In [1]: import numpy as np

In [2]: np.set_printoptions(precision=2, suppress=True, linewidth=140, floatmode="fixed")

In [3]: tidy = lambda a: np.round(a, 2) + 0

In [4]: m1 = np.loadtxt("w.csv", delimiter=",")

In [5]: tidy(m1)
Out[5]: 
array([[ 0.99,  0.01,  0.04, -0.01, -0.04, -0.01, -0.04,  0.04,  0.10, -0.04,  0.10],
       [ 0.01,  0.99, -0.04,  0.01,  0.04,  0.01,  0.04, -0.04, -0.10,  0.04, -0.10],
       [ 0.04, -0.04,  0.88,  0.04,  0.12,  0.04,  0.12, -0.12, -0.29,  0.12, -0.29],
       [-0.01,  0.01,  0.04,  0.99, -0.04, -0.01, -0.04,  0.04,  0.10, -0.04,  0.10],
       [-0.04,  0.04,  0.12, -0.04,  0.88, -0.04, -0.12,  0.12,  0.29, -0.12,  0.29],
       [-0.01,  0.01,  0.04, -0.01, -0.04,  0.99, -0.04,  0.04,  0.10, -0.04,  0.10],
       [-0.04,  0.04,  0.12, -0.04, -0.12, -0.04,  0.88,  0.12,  0.29, -0.12,  0.29],
       [ 0.04, -0.04, -0.12,  0.04,  0.12,  0.04,  0.12,  0.88, -0.29,  0.12, -0.29],
       [ 0.10, -0.10, -0.29,  0.10,  0.29,  0.10,  0.29, -0.29,  0.33,  0.29, -0.67],
       [-0.04,  0.04,  0.12, -0.04, -0.12, -0.04, -0.12,  0.12,  0.29,  0.88,  0.29],
       [ 0.10, -0.10, -0.29,  0.10,  0.29,  0.10,  0.29, -0.29, -0.67,  0.29,  0.33]])

In [6]: x0 = np.array([3, 3, 3, 3, 0, 3, 1, 3, 2, 1, 1])

In [7]: tidy(m1.T @ (m1 @ x0))
Out[7]: array([3.00, 3.00, 3.00, 3.00, 0.00, 3.00, 1.00, 3.00, 2.00, 1.00, 1.00])

In [8]: 11 - np.linalg.matrix_rank(m1 - np.eye(11), tol=1e-8)
Out[8]: np.int64(10)

In [9]: tidy(np.linalg.norm(x0)), tidy(np.linalg.norm(m1 @ x0))
Out[9]: (np.float64(7.81), np.float64(7.81))

In [10]: print([p for p in range(1, 25) if np.allclose(np.linalg.matrix_power(m1, p), np.eye(11))])
[2, 4, 6, 8, 10, 12, 14, 16, 18, 20, 22, 24]

In [11]: T = np.stack([m1, -1 * m1, m1[::-1]])

In [12]: tidy(np.einsum("bij,cij->bc", T, T))
Out[12]: 
array([[ 11.00, -11.00,   1.00],
       [-11.00,  11.00,  -1.00],
       [  1.00,  -1.00,  11.00]])

In [13]: tidy(np.linalg.norm(T, axis=(1, 2)))
Out[13]: array([3.32, 3.32, 3.32])

In [14]: tidy(np.linalg.norm(m1[9], 1)), tidy(np.linalg.norm(m1[9], np.inf))
Out[14]: (np.float64(2.1), np.float64(0.88))

In [15]: tidy(np.linalg.norm(m1, "nuc"))
Out[15]: np.float64(11.0)

In [16]: tidy(np.linalg.norm(m1, axis=0))
Out[16]: array([1.00, 1.00, 1.00, 1.00, 1.00, 1.00, 1.00, 1.00, 1.00, 1.00, 1.00])

In [17]: W0 = np.loadtxt("x.csv", delimiter=",")

In [18]: W0
Out[18]: 
array([[-1.00,  1.00, -1.00,  1.00,  2.00,  1.00,  1.00,  0.00, -2.00,  1.00,  2.00,  0.00],
       [ 1.00, -1.00,  1.00, -1.00,  1.00,  2.00,  1.00,  1.00,  0.00, -2.00,  1.00,  2.00],
       [-1.00,  1.00, -1.00,  1.00, -1.00,  1.00,  2.00,  1.00,  1.00,  0.00, -2.00,  1.00],
       [ 1.00, -1.00,  1.00, -1.00,  1.00, -1.00,  1.00,  2.00,  1.00,  1.00,  0.00, -2.00],
       [ 2.00,  1.00, -1.00,  1.00, -1.00,  1.00, -1.00,  1.00,  2.00,  1.00,  1.00,  0.00],
       [ 1.00,  2.00,  1.00, -1.00,  1.00, -1.00,  1.00, -1.00,  1.00,  2.00,  1.00,  1.00],
       [ 1.00,  1.00,  2.00,  1.00, -1.00,  1.00, -1.00,  1.00, -1.00,  1.00,  2.00,  1.00],
       [ 0.00,  1.00,  1.00,  2.00,  1.00, -1.00,  1.00, -1.00,  1.00, -1.00,  1.00,  2.00],
       [-2.00,  0.00,  1.00,  1.00,  2.00,  1.00, -1.00,  1.00, -1.00,  1.00, -1.00,  1.00],
       [ 1.00, -2.00,  0.00,  1.00,  1.00,  2.00,  1.00, -1.00,  1.00, -1.00,  1.00, -1.00],
       [ 2.00,  1.00, -2.00,  0.00,  1.00,  1.00,  2.00,  1.00, -1.00,  1.00, -1.00,  1.00],
       [ 0.00,  2.00,  1.00, -2.00,  0.00,  1.00,  1.00,  2.00,  1.00, -1.00,  1.00, -1.00]])

In [19]: w1 = np.array([[-1, 1],
    ...:     [-2, -2],
    ...:     [-1, -2],
    ...:     [1, -1],
    ...:     [2, -1],
    ...:     [-3, 3],
    ...:     [1, -2],
    ...:     [0, 1],
    ...:     [0, -1],
    ...:     [-3, -1],
    ...:     [3, -3],
    ...:     [3, -2]])

In [20]: coef = np.array([3, -2])

In [21]: H = np.maximum(W0 @ w1 + coef, 0)

In [22]: (H > 0).astype(int)
Out[22]: 
array([[1, 0],
       [1, 0],
       [0, 0],
       [0, 0],
       [0, 0],
       [1, 0],
       [0, 0],
       [1, 0],
       [1, 0],
       [1, 1],
       [0, 1],
       [0, 0]])

In [23]: tidy((H > 0).mean(axis=0))
Out[23]: array([0.50, 0.17])

In [24]: W2 = np.array([[0, 3], [3, 3]])

In [25]: print((H @ W2).round(6).argmax(axis=1))
[1 1 0 0 0 1 0 1 1 1 0 0]

In [26]: w1 @ W2
Out[26]: 
array([[  3,   0],
       [ -6, -12],
       [ -6,  -9],
       [ -3,   0],
       [ -3,   3],
       [  9,   0],
       [ -6,  -3],
       [  3,   3],
       [ -3,  -3],
       [ -3, -12],
       [ -9,   0],
       [ -6,   3]])

In [27]: np.abs(W0).max()
Out[27]: np.float64(2.0)

In [28]: W0.sum(axis=1)
Out[28]: array([5.00, 6.00, 3.00, 3.00, 7.00, 8.00, 8.00, 7.00, 3.00, 3.00, 6.00, 5.00])

In [29]: np.diff(W0, axis=0)
Out[29]: 
array([[ 2.00, -2.00,  2.00, -2.00, -1.00,  1.00,  0.00,  1.00,  2.00, -3.00, -1.00,  2.00],
       [-2.00,  2.00, -2.00,  2.00, -2.00, -1.00,  1.00,  0.00,  1.00,  2.00, -3.00, -1.00],
       [ 2.00, -2.00,  2.00, -2.00,  2.00, -2.00, -1.00,  1.00,  0.00,  1.00,  2.00, -3.00],
       [ 1.00,  2.00, -2.00,  2.00, -2.00,  2.00, -2.00, -1.00,  1.00,  0.00,  1.00,  2.00],
       [-1.00,  1.00,  2.00, -2.00,  2.00, -2.00,  2.00, -2.00, -1.00,  1.00,  0.00,  1.00],
       [ 0.00, -1.00,  1.00,  2.00, -2.00,  2.00, -2.00,  2.00, -2.00, -1.00,  1.00,  0.00],
       [-1.00,  0.00, -1.00,  1.00,  2.00, -2.00,  2.00, -2.00,  2.00, -2.00, -1.00,  1.00],
       [-2.00, -1.00,  0.00, -1.00,  1.00,  2.00, -2.00,  2.00, -2.00,  2.00, -2.00, -1.00],
       [ 3.00, -2.00, -1.00,  0.00, -1.00,  1.00,  2.00, -2.00,  2.00, -2.00,  2.00, -2.00],
       [ 1.00,  3.00, -2.00, -1.00,  0.00, -1.00,  1.00,  2.00, -2.00,  2.00, -2.00,  2.00],
       [-2.00,  1.00,  3.00, -2.00, -1.00,  0.00, -1.00,  1.00,  2.00, -2.00,  2.00, -2.00]])

In [30]: print(np.linalg.matrix_rank(W0))
12

In [31]: np.unravel_index(np.abs(W0).argmax(), W0.shape)
Out[31]: (np.int64(0), np.int64(4))

In [32]: W0 - W0[0]
Out[32]: 
array([[ 0.00,  0.00,  0.00,  0.00,  0.00,  0.00,  0.00,  0.00,  0.00,  0.00,  0.00,  0.00],
       [ 2.00, -2.00,  2.00, -2.00, -1.00,  1.00,  0.00,  1.00,  2.00, -3.00, -1.00,  2.00],
       [ 0.00,  0.00,  0.00,  0.00, -3.00,  0.00,  1.00,  1.00,  3.00, -1.00, -4.00,  1.00],
       [ 2.00, -2.00,  2.00, -2.00, -1.00, -2.00,  0.00,  2.00,  3.00,  0.00, -2.00, -2.00],
       [ 3.00,  0.00,  0.00,  0.00, -3.00,  0.00, -2.00,  1.00,  4.00,  0.00, -1.00,  0.00],
       [ 2.00,  1.00,  2.00, -2.00, -1.00, -2.00,  0.00, -1.00,  3.00,  1.00, -1.00,  1.00],
       [ 2.00,  0.00,  3.00,  0.00, -3.00,  0.00, -2.00,  1.00,  1.00,  0.00,  0.00,  1.00],
       [ 1.00,  0.00,  2.00,  1.00, -1.00, -2.00,  0.00, -1.00,  3.00, -2.00, -1.00,  2.00],
       [-1.00, -1.00,  2.00,  0.00,  0.00,  0.00, -2.00,  1.00,  1.00,  0.00, -3.00,  1.00],
       [ 2.00, -3.00,  1.00,  0.00, -1.00,  1.00,  0.00, -1.00,  3.00, -2.00, -1.00, -1.00],
       [ 3.00,  0.00, -1.00, -1.00, -1.00,  0.00,  1.00,  1.00,  1.00,  0.00, -3.00,  1.00],
       [ 1.00,  1.00,  2.00, -3.00, -2.00,  0.00,  0.00,  2.00,  3.00, -2.00, -1.00, -1.00]])

In [33]: np.count_nonzero(W0)
Out[33]: np.int64(132)

In [34]: tidy(np.linalg.norm(W0))
Out[34]: np.float64(14.7)

In [35]: tidy(W0.mean(axis=0))
Out[35]: array([0.42, 0.50, 0.25, 0.25, 0.58, 0.67, 0.67, 0.58, 0.25, 0.25, 0.50, 0.42])

In [36]: tidy(np.linalg.svd(W0, compute_uv=False))
Out[36]: array([6.13, 5.77, 5.29, 5.27, 4.74, 4.37, 4.31, 3.31, 3.16, 2.08, 1.75, 0.98])

In [37]: W0.shape
Out[37]: (12, 12)

In [38]: ev, V = np.linalg.eigh(W0)

In [39]: x0 = np.array([2, 2, 3, 0, 3, 1, -3, 3, 2, -1, -1, -1])

In [40]: tidy(x0 @ W0 @ x0 / (x0 @ x0)), tidy(ev[0]), tidy(ev[-1])
Out[40]: (np.float64(0.04), np.float64(-5.77), np.float64(6.13))

In [41]: (W0 + W0.T) / 2
Out[41]: 
array([[-1.00,  1.00, -1.00,  1.00,  2.00,  1.00,  1.00,  0.00, -2.00,  1.00,  2.00,  0.00],
       [ 1.00, -1.00,  1.00, -1.00,  1.00,  2.00,  1.00,  1.00,  0.00, -2.00,  1.00,  2.00],
       [-1.00,  1.00, -1.00,  1.00, -1.00,  1.00,  2.00,  1.00,  1.00,  0.00, -2.00,  1.00],
       [ 1.00, -1.00,  1.00, -1.00,  1.00, -1.00,  1.00,  2.00,  1.00,  1.00,  0.00, -2.00],
       [ 2.00,  1.00, -1.00,  1.00, -1.00,  1.00, -1.00,  1.00,  2.00,  1.00,  1.00,  0.00],
       [ 1.00,  2.00,  1.00, -1.00,  1.00, -1.00,  1.00, -1.00,  1.00,  2.00,  1.00,  1.00],
       [ 1.00,  1.00,  2.00,  1.00, -1.00,  1.00, -1.00,  1.00, -1.00,  1.00,  2.00,  1.00],
       [ 0.00,  1.00,  1.00,  2.00,  1.00, -1.00,  1.00, -1.00,  1.00, -1.00,  1.00,  2.00],
       [-2.00,  0.00,  1.00,  1.00,  2.00,  1.00, -1.00,  1.00, -1.00,  1.00, -1.00,  1.00],
       [ 1.00, -2.00,  0.00,  1.00,  1.00,  2.00,  1.00, -1.00,  1.00, -1.00,  1.00, -1.00],
       [ 2.00,  1.00, -2.00,  0.00,  1.00,  1.00,  2.00,  1.00, -1.00,  1.00, -1.00,  1.00],
       [ 0.00,  2.00,  1.00, -2.00,  0.00,  1.00,  1.00,  2.00,  1.00, -1.00,  1.00, -1.00]])

In [42]: W0 @ W0
Out[42]: 
array([[19.00,  1.00, -1.00, -3.00, -2.00,  3.00,  4.00,  3.00,  7.00,  2.00,  7.00,  0.00],
       [ 1.00, 20.00,  0.00,  0.00, -1.00, -1.00,  4.00,  4.00,  1.00,  8.00,  4.00,  7.00],
       [-1.00,  0.00, 17.00, -3.00,  2.00, -2.00, -4.00,  2.00,  2.00, -2.00,  8.00,  2.00],
       [-3.00,  0.00, -3.00, 17.00,  1.00,  3.00, -2.00, -5.00, -2.00,  2.00,  1.00,  7.00],
       [-2.00, -1.00,  2.00,  1.00, 17.00,  3.00,  7.00,  0.00, -5.00,  2.00,  4.00,  3.00],
       [ 3.00, -1.00, -2.00,  3.00,  3.00, 18.00,  4.00,  7.00, -2.00, -4.00,  4.00,  4.00],
       [ 4.00,  4.00, -4.00, -2.00,  7.00,  4.00, 18.00,  3.00,  3.00, -2.00, -1.00,  3.00],
       [ 3.00,  4.00,  2.00, -5.00,  0.00,  7.00,  3.00, 17.00,  1.00,  2.00, -1.00, -2.00],
       [ 7.00,  1.00,  2.00, -2.00, -5.00, -2.00,  3.00,  1.00, 17.00, -3.00,  0.00, -3.00],
       [ 2.00,  8.00, -2.00,  2.00,  2.00, -4.00, -2.00,  2.00, -3.00, 17.00,  0.00, -1.00],
       [ 7.00,  4.00,  8.00,  1.00,  4.00,  4.00, -1.00, -1.00,  0.00,  0.00, 20.00,  1.00],
       [ 0.00,  7.00,  2.00,  7.00,  3.00,  4.00,  3.00, -2.00, -3.00, -1.00,  1.00, 19.00]])

In [43]: tidy(np.linalg.matrix_power(W0, 4))
Out[43]: 
array([[ 512.00,  117.00,   19.00, -124.00,  -44.00,  140.00,  179.00,  162.00,  270.00,   37.00,  263.00,  -20.00],
       [ 117.00,  565.00,   23.00,   32.00,   34.00,   16.00,  161.00,  155.00,   22.00,  290.00,  158.00,  263.00],
       [  19.00,   23.00,  403.00,  -91.00,   57.00,  -34.00, -118.00,   40.00,   51.00,  -60.00,  290.00,   37.00],
       [-124.00,   32.00,  -91.00,  404.00,   68.00,   90.00,  -56.00, -183.00, -144.00,   51.00,   22.00,  270.00],
       [ -44.00,   34.00,   57.00,   68.00,  411.00,  157.00,  221.00,   20.00, -183.00,   40.00,  155.00,  162.00],
       [ 140.00,   16.00,  -34.00,   90.00,  157.00,  473.00,  206.00,  221.00,  -56.00, -118.00,  161.00,  179.00],
       [ 179.00,  161.00, -118.00,  -56.00,  221.00,  206.00,  473.00,  157.00,   90.00,  -34.00,   16.00,  140.00],
       [ 162.00,  155.00,   40.00, -183.00,   20.00,  221.00,  157.00,  411.00,   68.00,   57.00,   34.00,  -44.00],
       [ 270.00,   22.00,   51.00, -144.00, -183.00,  -56.00,   90.00,   68.00,  404.00,  -91.00,   32.00, -124.00],
       [  37.00,  290.00,  -60.00,   51.00,   40.00, -118.00,  -34.00,   57.00,  -91.00,  403.00,   23.00,   19.00],
       [ 263.00,  158.00,  290.00,   22.00,  155.00,  161.00,   16.00,   34.00,   32.00,   23.00,  565.00,  117.00],
       [ -20.00,  263.00,   37.00,  270.00,  162.00,  179.00,  140.00,  -44.00, -124.00,   19.00,  117.00,  512.00]])

In [44]: tidy(np.sort(np.abs(np.linalg.eigvals(W0))))
Out[44]: array([0.98, 1.75, 2.08, 3.16, 3.31, 4.31, 4.37, 4.74, 5.27, 5.29, 5.77, 6.13])
